% ipython --no-banner

In [1]: import numpy as np

In [2]: from numpy import linalg as LA

In [3]: np.set_printoptions(suppress=True, linewidth=120)

In [4]: J = np.load("mat.npy")

In [5]: J
Out[5]: 
array([[-3, -2, -1,  0,  1],
       [ 2,  3,  4,  5,  6],
       [ 7,  8,  9, 10, 11],
       [12, 13, 14, 15, 16]])

In [6]: U, sv, Vt = LA.svd(J)

In [7]: sv.round(2) + 0
Out[7]: array([38.64,  4.09,  0.  ,  0.  ])

In [8]: np.argmax(sv[:-1] / (sv[1:] + 1e-6)) + 1
Out[8]: np.int64(2)

In [9]: Y = U[:, :2] @ np.diag(sv[:2]) @ Vt[:2]

In [10]: round(LA.norm(J - Y, 2), 2), np.round(sv[2], 2)
Out[10]: (np.float64(0.0), np.float64(0.0))

In [11]: np.round(np.abs(J - Y).max(), 2)
Out[11]: np.float64(0.0)

In [12]: Y.round(2) + 0
Out[12]: 
array([[-3., -2., -1.,  0.,  1.],
       [ 2.,  3.,  4.,  5.,  6.],
       [ 7.,  8.,  9., 10., 11.],
       [12., 13., 14., 15., 16.]])

In [13]: LA.matrix_rank(J, rtol=0.05)
Out[13]: np.int64(2)

In [14]: Y = J / np.sqrt((J ** 2).mean(axis=1, keepdims=True))

In [15]: J - J.mean(axis=1, keepdims=True)
Out[15]: 
array([[-2., -1.,  0.,  1.,  2.],
       [-2., -1.,  0.,  1.,  2.],
       [-2., -1.,  0.,  1.,  2.],
       [-2., -1.,  0.,  1.,  2.]])

In [16]: Y[2].round(2)
Out[16]: array([0.77, 0.88, 0.99, 1.1 , 1.21])

In [17]: LA.matrix_rank(J - J.mean(axis=1, keepdims=True))
Out[17]: np.int64(1)

In [18]: LA.matrix_rank(Y) == LA.matrix_rank(J)
Out[18]: np.True_

In [19]: np.round(LA.norm(Y, axis=1), 2)
Out[19]: array([2.24, 2.24, 2.24, 2.24])

In [20]: F = np.array([[0, 7, 4, 0], [7, 0, 0, 7], [4, 0, 10, 1], [0, 7, 1, 6]])

In [21]: f = np.array([-8, 0, 6, 7])

In [22]: Y = F + np.outer(f, np.eye(4)[1])

In [23]: LA.matrix_rank(Y - F)
Out[23]: np.int64(1)

In [24]: F.reshape(-1, 2)
Out[24]: 
array([[ 0,  7],
       [ 4,  0],
       [ 7,  0],
       [ 0,  7],
       [ 4,  0],
       [10,  1],
       [ 0,  7],
       [ 1,  6]])

In [25]: F.reshape(2, -1)
Out[25]: 
array([[ 0,  7,  4,  0,  7,  0,  0,  7],
       [ 4,  0, 10,  1,  0,  7,  1,  6]])

In [26]: F.ravel(order="F")
Out[26]: array([ 0,  7,  4,  0,  7,  0,  0,  7,  4,  0, 10,  1,  0,  7,  1,  6])

In [27]: blk = F.reshape(4, 2, -1)

In [28]: blk.shape
Out[28]: (4, 2, 2)

In [29]: x0 = np.array([-1, -1, 0, 1])

In [30]: h = np.maximum(F @ x0, 0)

In [31]: np.round(np.tanh(F @ x0), 2)
Out[31]: array([-1.  ,  0.  , -1.  , -0.76])

In [32]: np.flatnonzero(h > 1e-9)
Out[32]: array([], dtype=int64)

In [33]: x0 = np.array([-3, 0, 2, 1])

In [34]: y = F @ x0

In [35]: y
Out[35]: array([  8, -14,   9,   8])

In [36]: np.round(LA.solve(F, F[:, 3]), 2)
Out[36]: array([0., 0., 0., 1.])

In [37]: np.round(LA.solve(F, y), 2)
Out[37]: array([-3.,  0.,  2.,  1.])

In [38]: np.round(LA.solve(F.T, F[3]), 2)
Out[38]: array([0., 0., 0., 1.])

In [39]: np.round(LA.solve(F, y + F[:, 0]), 2)
Out[39]: array([-2.,  0.,  2.,  1.])

In [40]: vals, evecs = LA.eig(F)

In [41]: round(np.prod(vals), 2)
Out[41]: np.float64(-2499.0)

In [42]: np.round(F @ evecs[:, 0] - vals[0] * evecs[:, 0], 2) + 0
Out[42]: array([0., 0., 0., 0.])

In [43]: feats = np.array([[1, 0, 0, 0, 0],
    ...:     [-3, 1, 0, 0, 0],
    ...:     [-7, 9, 1, 0, 0],
    ...:     [-1, 1, -7, 1, 0],
    ...:     [-7, -1, 1, -6, 1]])

In [44]: LA.cond(feats) > 100
Out[44]: np.True_

In [45]: [round(float(x), 2) for x in LA.svd(feats, compute_uv=False)[:3]]
Out[45]: [12.85, 8.34, 6.76]

In [46]: LA.matrix_rank(feats, rtol=0.1)
Out[46]: np.int64(3)

In [47]: round(LA.norm(feats, 2) / LA.norm(feats), 2)
Out[47]: np.float64(0.77)

In [48]: C = np.sign(np.array([[2, 0, 8, 1], [7, 9, 4, 1], [3, 9, 3, 0], [5, 5, 4, 6]]))

In [49]: Y = (np.tril(C, -1) + np.eye(4)) @ (np.triu(C, 1) + np.eye(4))

In [50]: vals = np.array([0, 2, 2, 1])

In [51]: X = np.rint(Y * vals @ LA.inv(Y)) + 0

In [52]: X
Out[52]: 
array([[ 0., -2.,  1.,  1.],
       [-2.,  0.,  2.,  0.],
       [-2., -2.,  4.,  0.],
       [-2., -2.,  3.,  1.]])

In [53]: np.abs(np.diag(LA.qr(X)[1])) > 1e-9
Out[53]: array([ True,  True,  True, False])

In [54]: np.allclose(X[:-1].T @ LA.lstsq(X[:-1].T, X[-1])[0], X[-1])
Out[54]: True

In [55]: round(np.trace(LA.pinv(X) @ X), 2)
Out[55]: np.float64(3.0)

In [56]: M = np.array([[3.99, -7.99, 19.97, 7.98], [2.02, -4.01, 9.99, 4.0]])

In [57]: x0 = np.array([0, 1, 2, 0])

In [58]: h = np.maximum(M @ x0, 0)

In [59]: np.round(np.tanh(M @ x0), 2)
Out[59]: array([1., 1.])

In [60]: np.flatnonzero(h > 1e-9)
Out[60]: array([0, 1])

In [61]: M * (h > 1e-9)[:, None]
Out[61]: 
array([[ 3.99, -7.99, 19.97,  7.98],
       [ 2.02, -4.01,  9.99,  4.  ]])

In [62]: U, sv, Vt = LA.svd(X)

In [63]: evecs = Vt[:(sv > 1e-8).sum()]

In [64]: rng = np.random.default_rng(217)

In [65]: x0 = X[2] + 2 * X[3] + rng.integers(2) * np.eye(4)[0]

In [66]: x0
Out[66]: array([-5., -6., 10.,  2.])

In [67]: np.allclose(evecs.T @ evecs @ x0, x0)
Out[67]: False

In [68]: LA.matrix_rank(np.vstack([X, x0]))
Out[68]: np.int64(4)

In [69]: np.round(evecs.T @ evecs, 2)
Out[69]: 
array([[ 0.75, -0.25, -0.25, -0.25],
       [-0.25,  0.75, -0.25, -0.25],
       [-0.25, -0.25,  0.75, -0.25],
       [-0.25, -0.25, -0.25,  0.75]])

In [70]: np.round(np.diag(evecs.T @ evecs), 2)
Out[70]: array([0.75, 0.75, 0.75, 0.75])

In [71]: round(LA.norm(x0 - evecs.T @ evecs @ x0), 2)
Out[71]: np.float64(0.5)

In [72]: Y = M + rng.integers(-2, 3, (2, 1)) @ rng.integers(-2, 3, (1, 4))

In [73]: Y.round(2)
Out[73]: 
array([[ 5.99, -3.99, 21.97,  9.98],
       [ 4.02, -0.01, 11.99,  6.  ]])

In [74]: np.round(Y - M, 2)
Out[74]: 
array([[2., 4., 2., 2.],
       [2., 4., 2., 2.]])

In [75]: np.abs(Y - M).sum(axis=1)
Out[75]: array([10., 10.])

In [76]: U, sv, Vt = LA.svd(M, full_matrices=False)

In [77]: round(np.sqrt((sv ** 2).sum()), 2), np.round(LA.norm(M), 2)
Out[77]: (np.float64(26.04), np.float64(26.04))

In [78]: np.round(Vt @ Vt.T, 2) + 0
Out[78]: 
array([[1., 0.],
       [0., 1.]])

In [79]: U.shape, sv.shape, Vt.shape
Out[79]: ((2, 2), (2,), (2, 4))

In [80]: np.round(sv / sv[0], 2) + 0
Out[80]: array([1., 0.])

In [81]: np.round(np.abs(Vt[0]), 2)
Out[81]: array([0.17, 0.34, 0.86, 0.34])

In [82]: np.round(U.T @ U, 2) + 0
Out[82]: 
array([[1., 0.],
       [0., 1.]])

In [83]: np.allclose(U * sv @ Vt, M)
Out[83]: True

In [84]: np.abs(U[:, 0]).round(6).argmax()
Out[84]: np.int64(0)

In [85]: np.round(np.cumsum(sv ** 2) / np.sum(sv ** 2), 2)
Out[85]: array([1., 1.])

In [86]: f, g = M[1], M[0]

In [87]: f @ g
Out[87]: np.float64(271.52)

In [88]: np.round(f @ f, 2)
Out[88]: np.float64(135.96)

In [89]: p = (f @ g) / (f @ f) * f

In [90]: round(float(LA.norm(f + g) ** 2 + LA.norm(f - g) ** 2), 2)
Out[90]: 1356.4

In [91]: np.round(g - p, 2)
Out[91]: array([-0.04,  0.02,  0.02, -0.01])

In [92]: arr = np.loadtxt("block3.csv", delimiter=",")

In [93]: arr.round(2)
Out[93]: 
array([[-3.02, -8.9 ,  3.42],
       [ 2.91,  7.97,  5.29],
       [ 1.37,  3.27,  9.35],
       [ 2.43,  6.46,  7.24],
       [ 2.91,  8.63, -4.13],
       [ 0.2 ,  1.27, -9.92],
       [ 0.22,  1.32, -9.91],
       [-1.61, -4.  , -9.02],
       [-3.11, -9.12,  2.68],
       [ 2.57,  7.79, -5.72],
       [-1.93, -4.96, -8.47],
       [-1.54, -5.  ,  8.52],
       [-0.06,  0.52, -9.99],
       [ 1.86,  5.87, -7.88],
       [ 2.72,  8.15, -5.12],
       [-2.5 , -6.67, -7.02],
       [ 3.15,  8.79,  3.57],
       [ 3.09,  9.06, -2.89],
       [-1.82, -4.6 , -8.69]])

In [94]: r = LA.matrix_rank(arr)

In [95]: r
Out[95]: np.int64(2)

In [96]: ns = LA.svd(arr)[2][r:].T

In [97]: np.round(ns[:, 0] / ns[np.abs(ns[:, 0]).round(6).argmax(), 0], 2)
Out[97]: array([ 1.  , -0.35, -0.02])

In [98]: [int(LA.matrix_rank(np.delete(arr, i, axis=0))) for i in range(19)]
Out[98]: [2, 2, 2, 2, 2, 2, 2, 2, 2, 2, 2, 2, 2, 2, 2, 2, 2, 2, 2]

In [99]: [int(LA.matrix_rank(arr[:i])) for i in range(1, len(arr) + 1)]
Out[99]: [1, 2, 2, 2, 2, 2, 2, 2, 2, 2, 2, 2, 2, 2, 2, 2, 2, 2, 2]

In [100]: U, sv, Vt = LA.svd(arr)

In [101]: sv.round(2) + 0
Out[101]: array([31.52, 30.11,  0.  ])

In [102]: np.argmax(sv[:-1] / (sv[1:] + 1e-6)) + 1
Out[102]: np.int64(2)

In [103]: Y = U[:, :2] @ np.diag(sv[:2]) @ Vt[:2]

In [104]: Y.round(2)
Out[104]: 
array([[-3.02, -8.9 ,  3.42],
       [ 2.91,  7.97,  5.29],
       [ 1.37,  3.27,  9.35],
       [ 2.43,  6.46,  7.24],
       [ 2.91,  8.63, -4.13],
       [ 0.2 ,  1.27, -9.92],
       [ 0.22,  1.32, -9.91],
       [-1.61, -4.  , -9.02],
       [-3.11, -9.12,  2.68],
       [ 2.57,  7.79, -5.72],
       [-1.93, -4.96, -8.47],
       [-1.54, -5.  ,  8.52],
       [-0.06,  0.52, -9.99],
       [ 1.86,  5.87, -7.88],
       [ 2.72,  8.15, -5.12],
       [-2.5 , -6.67, -7.02],
       [ 3.15,  8.79,  3.57],
       [ 3.09,  9.06, -2.89],
       [-1.82, -4.6 , -8.69]])

In [105]: np.round(LA.norm(arr - Y, 2), 2), round(float(sv[2]), 2)
Out[105]: (np.float64(0.0), 0.0)

In [106]: round(float(np.abs(arr - Y).max()), 2)
Out[106]: 0.0

In [107]: LA.matrix_rank(arr, rtol=0.05)
Out[107]: np.int64(2)

In [108]: f = np.array([-3, -1, 4])

In [109]: np.round(np.correlate(arr[12], arr[18], "full"), 2)
Out[109]: array([ 0.52, -4.26, 84.47, 45.03, 18.13])

In [110]: np.round(np.convolve(arr[12], f), 2)
Out[110]: array([  0.18,  -1.51,  29.2 ,  12.08, -39.94])

In [111]: np.round(np.cross(arr[12, :3], arr[18, :3]), 2)
Out[111]: array([-50.52,  17.61,   1.22])

In [112]: np.round(np.polyval(f, arr[12]), 2)
Out[112]: array([   4.05,    2.66, -285.18])

In [113]: z = arr[:, 2] > np.median(arr[:, 2])

In [114]: f = arr[z].mean(axis=0) - arr[~z].mean(axis=0)

In [115]: np.argsort(-np.abs(f).round(6), kind="stable")
Out[115]: array([2, 1, 0])

In [116]: f.round(2)
Out[116]: array([ 0.94,  1.88, 11.85])

In [117]: cov = np.cov(arr, rowvar=False)

In [118]: np.round(np.median(arr, axis=0), 2)
Out[118]: array([ 0.22,  1.32, -5.12])

In [119]: round(float(np.corrcoef(arr[:, 1], arr[:, 0])[0, 1]), 2)
Out[119]: 1.0

In [120]: np.argwhere(np.triu(np.abs(np.corrcoef(arr.T)) > 0.8, 1))
Out[120]: array([[0, 1]])

In [121]: np.round(np.polyfit(arr[:, 1], arr[:, 0], 1), 2)
Out[121]: array([ 0.35, -0.06])

In [122]: E = np.load("out1.npy")

In [123]: E
Out[123]: 
array([[ 2.53,  0.5 , -1.5 ],
       [-3.52, -0.7 , -0.3 ],
       [-3.45, -0.7 , -1.  ],
       [-3.47, -0.7 , -1.1 ],
       [ 4.95,  1.  ,  0.9 ],
       [ 0.05,  0.  ,  2.3 ],
       [ 5.53,  1.1 ,  0.3 ],
       [ 0.99,  0.2 , -0.4 ],
       [-9.94, -2.  , -0.2 ],
       [ 8.04,  1.6 ,  0.6 ],
       [-0.06,  0.  , -1.1 ],
       [-3.96, -0.8 , -1.3 ],
       [-4.99, -1.  ,  0.5 ],
       [ 4.09,  0.8 ,  0.3 ],
       [-1.05, -0.2 , -0.4 ],
       [-6.5 , -1.3 ,  0.8 ],
       [-1.01, -0.2 , -0.1 ],
       [-0.51, -0.1 ,  0.  ],
       [ 5.53,  1.1 ,  2.3 ],
       [-8.02, -1.6 ,  0.5 ],
       [ 3.98,  0.8 ,  0.1 ],
       [-0.03,  0.  ,  1.4 ],
       [-4.98, -1.  , -1.4 ]])

In [124]: q, r_ = LA.qr(E)

In [125]: r_.round(2)
Out[125]: 
array([[-22.35,  -4.47,  -1.45],
       [  0.  ,  -0.04,   0.18],
       [  0.  ,   0.  ,   4.76]])

In [126]: Y = LA.inv(r_)

In [127]: round(LA.det(r_) * LA.det(Y), 2)
Out[127]: np.float64(1.0)

In [128]: np.round(LA.slogdet(r_)[0], 2)
Out[128]: np.float64(1.0)

In [129]: P = E @ LA.solve(E.T @ E, E.T)

In [130]: np.round(P @ E[:, 0], 2)
Out[130]: 
array([ 2.53, -3.52, -3.45, -3.47,  4.95,  0.05,  5.53,  0.99, -9.94,  8.04, -0.06, -3.96, -4.99,  4.09, -1.05, -6.5 ,
       -1.01, -0.51,  5.53, -8.02,  3.98, -0.03, -4.98])

In [131]: np.allclose(P @ P, P)
Out[131]: True

In [132]: np.round(LA.eigvalsh(P), 2) + 0
Out[132]: array([0., 0., 0., 0., 0., 0., 0., 0., 0., 0., 0., 0., 0., 0., 0., 0., 0., 0., 0., 0., 1., 1., 1.])

In [133]: mat = np.array([[1, 0], [0, 1]])

In [134]: mat
Out[134]: 
array([[1, 0],
       [0, 1]])

In [135]: L = LA.cholesky(mat)

In [136]: L @ L.T
Out[136]: 
array([[1., 0.],
       [0., 1.]])

In [137]: x0 = np.array([0, 9])

In [138]: mat.T @ (mat @ x0)
Out[138]: array([0, 9])

In [139]: round(LA.norm(x0), 2), round(LA.norm(mat @ x0), 2)
Out[139]: (np.float64(9.0), np.float64(9.0))

In [140]: round(float(LA.det(mat)), 2)
Out[140]: 1.0

In [141]: [p for p in range(1, 25) if np.allclose(LA.matrix_power(mat, p), np.eye(2))]
Out[141]: 
[1,
 2,
 3,
 4,
 5,
 6,
 7,
 8,
 9,
 10,
 11,
 12,
 13,
 14,
 15,
 16,
 17,
 18,
 19,
 20,
 21,
 22,
 23,
 24]

In [142]: np.round(np.abs(LA.eigvals(mat)), 2)
Out[142]: array([1., 1.])

In [143]: 2 - LA.matrix_rank(mat - np.eye(2), tol=1e-8)
Out[143]: np.int64(2)
